>>> import numpy as np
>>> np.set_printoptions(suppress=True, linewidth=200)
>>> def rnd(a):
...     return np.round(a, 2) + 0
... 
>>> E = np.load("test1.npy")
>>> print(E)
[[-0.7  0.2 -0.2]
 [-0.7 -0.8  0.1]
 [-1.7 -0.4  1.4]
 [-1.   1.7 -1.4]
 [-1.1 -0.3 -0.8]
 [-0.5 -1.4  0.7]
 [ 1.9 -0.1 -1.3]
 [ 0.5 -0.9  2.3]
 [-0.1  0.   1.2]
 [ 1.4 -2.7  1.3]
 [-0.5  0.1 -0.2]
 [-1.1  2.1  0.6]
 [ 1.2 -1.6 -0.4]
 [-2.  -2.  -0.8]
 [-0.1  0.8 -1.8]
 [-0.1  1.5 -1.2]
 [-0.1  0.2  1. ]
 [-0.6 -0.3 -2.6]
 [ 0.9 -1.  -2. ]
 [-0.8 -1.5 -0.7]
 [-1.3 -0.5 -0.4]
 [ 0.9 -0.2 -1.2]
 [ 0.7 -0.4 -1.9]
 [-0.9  0.   4.5]
 [ 1.   0.2 -1.3]
 [ 1.   1.7 -0.1]
 [ 1.8  0.3  2.5]
 [ 1.   0.3  0.6]
 [-1.5 -1.2  0.9]
 [ 0.4 -1.1 -0.1]
 [ 0.4  0.1  0. ]
 [ 1.3 -1.1  0.8]
 [-0.2  0.8 -0.8]
 [ 0.9  0.1 -1.9]
 [-0.3  0.1 -1.1]
 [-0.2  0.3  1.3]
 [-0.8 -0.4  0.1]
 [-0.3  0.   0.3]
 [-0.7  0.3  0.5]
 [ 0.   0.4  0.8]
 [-0.1  0.1 -1.5]
 [-0.3 -0.2  0. ]]
>>> Ac = (E - E.mean(axis=0)) / E.std(axis=0)
>>> print(Ac.std(axis=0))
[1. 1. 1.]
>>> print(np.argwhere(np.abs(Ac) > 2))
[[ 6  0]
 [ 9  1]
 [11  1]
 [13  0]
 [23  2]]
>>> b = np.linalg.lstsq(np.delete(Ac, 0, axis=1), Ac[:, 0])[0]
>>> print(np.abs(b).argmax())
1
>>> print(rnd(1 - np.var(Ac[:, 0] - np.delete(Ac, 0, axis=1) @ b)))
0.01
>>> P = E @ np.linalg.solve(E.T @ E, E.T)
>>> print(np.linalg.matrix_rank(np.eye(42) - P))
39
>>> print(np.allclose(P @ P, P))
True
>>> q, R = np.linalg.qr(E)
>>> print(rnd(abs(R[0, 0])), rnd(np.linalg.norm(E[:, 0])))
6.12 6.12
>>> print(rnd(np.abs(np.diag(R))))
[6.12 6.3  8.83]
>>> print(np.allclose(R.T @ R, E.T @ E))
True
>>> rng = np.random.default_rng(547116)
>>> z = rng.permutation(3)
>>> out = E[:, z] * rng.choice([-1, 1], 3)
>>> print(out)
[[ 0.7 -0.2 -0.2]
 [ 0.7  0.8  0.1]
 [ 1.7  0.4  1.4]
 [ 1.  -1.7 -1.4]
 [ 1.1  0.3 -0.8]
 [ 0.5  1.4  0.7]
 [-1.9  0.1 -1.3]
 [-0.5  0.9  2.3]
 [ 0.1 -0.   1.2]
 [-1.4  2.7  1.3]
 [ 0.5 -0.1 -0.2]
 [ 1.1 -2.1  0.6]
 [-1.2  1.6 -0.4]
 [ 2.   2.  -0.8]
 [ 0.1 -0.8 -1.8]
 [ 0.1 -1.5 -1.2]
 [ 0.1 -0.2  1. ]
 [ 0.6  0.3 -2.6]
 [-0.9  1.  -2. ]
 [ 0.8  1.5 -0.7]
 [ 1.3  0.5 -0.4]
 [-0.9  0.2 -1.2]
 [-0.7  0.4 -1.9]
 [ 0.9 -0.   4.5]
 [-1.  -0.2 -1.3]
 [-1.  -1.7 -0.1]
 [-1.8 -0.3  2.5]
 [-1.  -0.3  0.6]
 [ 1.5  1.2  0.9]
 [-0.4  1.1 -0.1]
 [-0.4 -0.1  0. ]
 [-1.3  1.1  0.8]
 [ 0.2 -0.8 -0.8]
 [-0.9 -0.1 -1.9]
 [ 0.3 -0.1 -1.1]
 [ 0.2 -0.3  1.3]
 [ 0.8  0.4  0.1]
 [ 0.3 -0.   0.3]
 [ 0.7 -0.3  0.5]
 [-0.  -0.4  0.8]
 [ 0.1 -0.1 -1.5]
 [ 0.3  0.2  0. ]]
>>> U, _, VT = np.linalg.svd(E.T @ out)
>>> print(z)
[0 1 2]
>>> print(rnd(U @ VT))
[[-1.  0.  0.]
 [ 0. -1.  0.]
 [ 0.  0.  1.]]
>>> Ac = E - E.mean(axis=0)
>>> U, sv, VT = np.linalg.svd(Ac, full_matrices=False)
>>> print(rnd(np.abs(VT[-1])))
[0.77 0.63 0.15]
>>> print(np.abs(VT[0]).argmax())
2
>>> print(rnd(Ac.mean(axis=0)))
[0. 0. 0.]
>>> print((np.sign(U[:, 0]) == np.sign(U[0, 0])).astype(int))
[1 0 0 1 1 0 1 0 0 0 1 0 1 1 1 1 0 1 1 1 1 1 1 0 1 1 0 0 0 0 1 0 1 1 1 0 0 0 0 0 1 0]
>>> print(np.linalg.matrix_rank(Ac))
3
>>> print(rnd(sv ** 2 / (sv ** 2).sum()))
[0.52 0.26 0.23]
>>> print(rnd((sv ** 2).sum() ** 2 / (sv ** 4).sum()))
2.61
>>> u = np.array([5, 1, -4, -3]) + 0.5
>>> data = np.eye(4) - 2 * np.outer(u, u) / (u @ u)
>>> print(rnd(data))
[[-0.19 -0.32  0.75  0.54]
 [-0.32  0.91  0.21  0.15]
 [ 0.75  0.21  0.52 -0.34]
 [ 0.54  0.15 -0.34  0.75]]
>>> # symmetric, so the eigenvalues are real
>>> print(rnd(np.sort(np.abs(np.linalg.eigvals(data)))))
[1. 1. 1. 1.]
>>> print(rnd(np.abs(np.linalg.eigvals(data)).max()))
1.0
>>> print(rnd(data @ data))
[[1. 0. 0. 0.]
 [0. 1. 0. 0.]
 [0. 0. 1. 0.]
 [0. 0. 0. 1.]]
>>> vals, evecs = np.linalg.eigh(data)
>>> print(rnd(evecs.T @ evecs))
[[1. 0. 0. 0.]
 [0. 1. 0. 0.]
 [0. 0. 1. 0.]
 [0. 0. 0. 1.]]
>>> print(rnd(vals))
[-1.  1.  1.  1.]
>>> print(np.unique(vals.round(6) + 0, return_counts=True)[1])
[1 3]
>>> print(rnd(np.linalg.eigvalsh(data + 5 * np.eye(4))))
[4. 6. 6. 6.]
>>> print(rnd(evecs.T @ data @ evecs))
[[-1.  0.  0.  0.]
 [ 0.  1.  0.  0.]
 [ 0.  0.  1.  0.]
 [ 0.  0.  0.  1.]]
>>> W0 = np.array([[0.04, -0.87, -0.41],
...     [0.16, -1.42, -0.62],
...     [0.1, 3.93, 1.09],
...     [0.17, -2.79, -1.04],
...     [0.12, -3.18, -1.2],
...     [-0.14, 1.4, 0.42],
...     [-0.02, -1.88, -0.64],
...     [0.03, 0.64, 0.05],
...     [0.01, -2.02, -0.49],
...     [-0.06, -0.08, -0.16],
...     [-0.12, 0.82, 0.16],
...     [0.11, -1.54, -0.39],
...     [0.12, 1.44, 0.59],
...     [-0.05, -1.79, -0.75],
...     [0.04, 0.02, 0.35],
...     [0.01, -3.65, -1.16],
...     [-0.08, 0.85, 0.0],
...     [0.08, 1.25, 0.39],
...     [0.04, -2.36, -0.67],
...     [-0.06, -1.52, -0.48]])
>>> # column 1 is much longer than the rest
>>> d = np.linalg.norm(W0[:, None] - W0[None], axis=-1)
>>> print(d.shape)
(20, 20)
>>> print(np.flatnonzero(d[9] < d.mean() / 2))
[ 0  7  9 10 14 16]
>>> print(np.linalg.matrix_rank(d ** 2))
5
>>> print(d.mean(axis=1).argmax())
2
>>> print(np.unravel_index(d.round(6).argmax(), d.shape))
(np.int64(2), np.int64(15))
>>> print(rnd(d[:5, :5]))
[[0.   0.6  5.03 2.02 2.44]
 [0.6  0.   5.62 1.43 1.85]
 [5.03 5.62 0.   7.05 7.47]
 [2.02 1.43 7.05 0.   0.42]
 [2.44 1.85 7.47 0.42 0.  ]]
>>> print((d + 1e9 * np.eye(20)).round(6).argmin(axis=1))
[ 1 11 12  4  3 17 13 16  6 14 16 19 17  6  9  4 10  5  8 11]
>>> F = np.load("out0.npy")
>>> print(F)
[[-2.95  3.   -8.    7.    1.    4.    7.   -5.   -4.    6.   -7.    2.  ]
 [ 1.   -6.95 -3.    5.   -9.    5.   -9.   -1.   -4.   -2.    7.    0.  ]
 [ 6.    5.   -0.95  5.   -9.   -2.    2.   -1.   -2.   -5.    3.   -3.  ]
 [-6.    9.    2.    7.05  8.    8.   -4.    7.   -9.   -5.   -3.    2.  ]
 [ 6.   -7.    6.   -2.    8.05  4.   -2.   -3.    3.   -4.   -2.   -4.  ]
 [-8.    0.    9.    8.    2.   -7.95 -9.    1.   -2.   -8.   -5.   -5.  ]
 [-8.    7.   -7.    0.    5.    6.   -1.95 -8.    3.    5.   -1.    2.  ]
 [ 2.    7.    3.   -5.    4.    5.   -2.   -6.95  1.   -2.    0.   -1.  ]
 [ 0.   -3.   -2.   -1.    4.    6.   -1.    8.    4.05 -4.    2.   -8.  ]
 [-8.   -6.   -5.    7.    1.    5.    3.   -3.    6.    2.05  7.   -2.  ]
 [-9.    1.   -9.    3.    8.   -8.   -3.    2.   -6.    1.    9.05  9.  ]
 [-3.    3.   -8.    7.    1.    4.    7.   -5.   -4.    6.   -7.    2.05]]
>>> z = rng.permutation(12)
>>> print(z)
[ 7 11  9  8  1  6  2  4  0  3 10  5]
>>> out = F[z][:, z]
>>> print(np.diag(out))
[-6.95  2.05  2.05  4.05 -6.95 -1.95 -0.95  8.05 -2.95  7.05  9.05 -7.95]
>>> print(np.allclose(out, F))
False
>>> print(rnd(np.sort(np.abs(np.linalg.eigvals(out)))))
[ 0.05  3.85  9.18  9.18 13.59 13.59 13.7  15.96 16.31 16.31 18.84 18.84]
>>> print(out)
[[-6.95 -1.   -2.    1.    7.   -2.    3.    4.    2.   -5.    0.    5.  ]
 [-5.    2.05  6.   -4.    3.    7.   -8.    1.   -3.    7.   -7.    4.  ]
 [-3.   -2.    2.05  6.   -6.    3.   -5.    1.   -8.    7.    7.    5.  ]
 [ 8.   -8.   -4.    4.05 -3.   -1.   -2.    4.    0.   -1.    2.    6.  ]
 [-1.    0.   -2.   -4.   -6.95 -9.   -3.   -9.    1.    5.    7.    5.  ]
 [-8.    2.    5.    3.    7.   -1.95 -7.    5.   -8.    0.   -1.    6.  ]
 [-1.   -3.   -5.   -2.    5.    2.   -0.95 -9.    6.    5.    3.   -2.  ]
 [-3.   -4.   -4.    3.   -7.   -2.    6.    8.05  6.   -2.   -2.    4.  ]
 [-5.    2.    6.   -4.    3.    7.   -8.    1.   -2.95  7.   -7.    4.  ]
 [ 7.    2.   -5.   -9.    9.   -4.    2.    8.   -6.    7.05 -3.    8.  ]
 [ 2.    9.    1.   -6.    1.   -3.   -9.    8.   -9.    3.    9.05 -8.  ]
 [ 1.   -5.   -8.   -2.    0.   -9.    9.    2.   -8.    8.   -5.   -7.95]]
>>> print(np.argsort(-np.linalg.norm(F, axis=0).round(6), kind="stable")[:3])
[2 4 0]
>>> print(rnd(np.linalg.norm(F, 2) / np.linalg.norm(F)))
0.52
>>> print([round(float(x), 2) for x in np.linalg.svd(F, compute_uv=False)[:3]])
[32.76, 27.0, 24.04]
>>> U, sv, VT = np.linalg.svd(F)
>>> print(rnd(sv))
[32.76 27.   24.04 21.26 19.97 16.55 15.35 11.91  9.31  6.37  1.75  0.02]
>>> print(np.argmax(sv[:-1] / (sv[1:] + 1e-6)) + 1)
11
>>> out = U[:, :11] @ np.diag(sv[:11]) @ VT[:11]
>>> print(rnd(np.abs(F - out).max()))
0.01
>>> print(np.linalg.matrix_rank(F, rtol=0.05))
11
>>> print(rnd(np.linalg.norm(F - out, 2)), rnd(sv[11]))
0.02 0.02
>>> J = np.load("dump.npy")
>>> print(J)
[[ 2.  0. -2.  0. -4.  2.  4.  0.  2. -2. -4.  0.]
 [ 0. -2.  0.  0.  0.  0.  0.  0.  0.  0.  0.  0.]
 [-2.  0. -1.  0.  2. -1. -2.  0. -1.  1.  2.  0.]
 [ 0.  0.  0. -2.  0.  0.  0.  0.  0.  0.  0.  0.]
 [-4.  0.  2.  0.  2. -2. -4.  0. -2.  2.  4.  0.]
 [ 2.  0. -1.  0. -2. -1.  2.  0.  1. -1. -2.  0.]
 [ 4.  0. -2.  0. -4.  2.  2.  0.  2. -2. -4.  0.]
 [ 0.  0.  0.  0.  0.  0.  0. -2.  0.  0.  0.  0.]
 [ 2.  0. -1.  0. -2.  1.  2.  0. -1. -1. -2.  0.]
 [-2.  0.  1.  0.  2. -1. -2.  0. -1. -1.  2.  0.]
 [-4.  0.  2.  0.  4. -2. -4.  0. -2.  2.  2.  0.]
 [ 0.  0.  0.  0.  0.  0.  0.  0.  0.  0.  0. -2.]]
>>> # 5 blocks once reordered
>>> print(rnd(np.linalg.eigvalsh(J).min()))
-2.0
>>> print([round(float(np.linalg.det(J[:i, :i])), 2) + 0 for i in range(1, 13)])
[2.0, -4.0, 12.0, -24.0, 112.0, -256.0, 768.0, -1536.0, 3328.0, -7168.0, 18432.0, -36864.0]
>>> print(np.all(np.linalg.eigvalsh(J) > 0))
False
